$ python3 -q
>>> import numpy as np
>>> from numpy import linalg as LA
>>> np.set_printoptions(precision=2, suppress=True, linewidth=100, sign=" ")
>>> mat = np.load("block10.npy")
>>> mat
array([[ 0,  5,  5,  5,  5,  3,  4,  4,  0],
       [ 0,  0,  4,  3,  0,  3,  1,  3,  3],
       [ 0,  0,  0,  5,  5,  4,  3,  1,  3],
       [ 0,  0,  0,  0,  0,  5,  4,  3,  3],
       [ 0,  0,  0,  0,  0,  0,  0,  4,  3],
       [ 0,  0,  0,  0,  0,  0,  0,  5,  4],
       [ 0,  0,  0,  0,  0,  0,  0,  2,  4],
       [ 0,  0,  0,  0,  0,  0,  0,  0,  1],
       [ 0,  0,  0,  0,  0,  0,  0,  0,  0]])
>>> x0 = np.array([2, -1, 0, 0, -2, -2, 0, 0, -1])
>>> mat @ (2 * x0)
array([-42, -18, -42, -26,  -6,  -8,  -8,  -2,   0])
>>> np.einsum("ij,j->i", mat, x0)
array([-21,  -9, -21, -13,  -3,  -4,  -4,  -1,   0])
>>> mat @ x0
array([-21,  -9, -21, -13,  -3,  -4,  -4,  -1,   0])
>>> mat @ np.eye(9)[3]
array([ 5.,  3.,  5.,  0.,  0.,  0.,  0.,  0.,  0.])
>>> mat @ np.ones(9)
array([ 31.,  17.,  21.,  15.,   7.,   9.,   6.,   1.,   0.])
>>> mat * x0
array([[  0,  -5,   0,   0, -10,  -6,   0,   0,   0],
       [  0,   0,   0,   0,   0,  -6,   0,   0,  -3],
       [  0,   0,   0,   0, -10,  -8,   0,   0,  -3],
       [  0,   0,   0,   0,   0, -10,   0,   0,  -3],
       [  0,   0,   0,   0,   0,   0,   0,   0,  -3],
       [  0,   0,   0,   0,   0,   0,   0,   0,  -4],
       [  0,   0,   0,   0,   0,   0,   0,   0,  -4],
       [  0,   0,   0,   0,   0,   0,   0,   0,  -1],
       [  0,   0,   0,   0,   0,   0,   0,   0,   0]])
>>> np.allclose(mat[:-1].T @ LA.lstsq(mat[:-1].T, mat[-1])[0], mat[-1])
True
>>> round(float(np.trace(LA.pinv(mat) @ mat)), 2)
6.0
>>> np.round(mat @ LA.pinv(mat) @ mat, 2) + 0
array([[ 0.,  5.,  5.,  5.,  5.,  3.,  4.,  4.,  0.],
       [ 0.,  0.,  4.,  3.,  0.,  3.,  1.,  3.,  3.],
       [ 0.,  0.,  0.,  5.,  5.,  4.,  3.,  1.,  3.],
       [ 0.,  0.,  0.,  0.,  0.,  5.,  4.,  3.,  3.],
       [ 0.,  0.,  0.,  0.,  0.,  0.,  0.,  4.,  3.],
       [ 0.,  0.,  0.,  0.,  0.,  0.,  0.,  5.,  4.],
       [ 0.,  0.,  0.,  0.,  0.,  0.,  0.,  2.,  4.],
       [ 0.,  0.,  0.,  0.,  0.,  0.,  0.,  0.,  1.],
       [ 0.,  0.,  0.,  0.,  0.,  0.,  0.,  0.,  0.]])
>>> LA.lstsq(mat[:-1].T, mat[-1])[2]
np.int32(6)
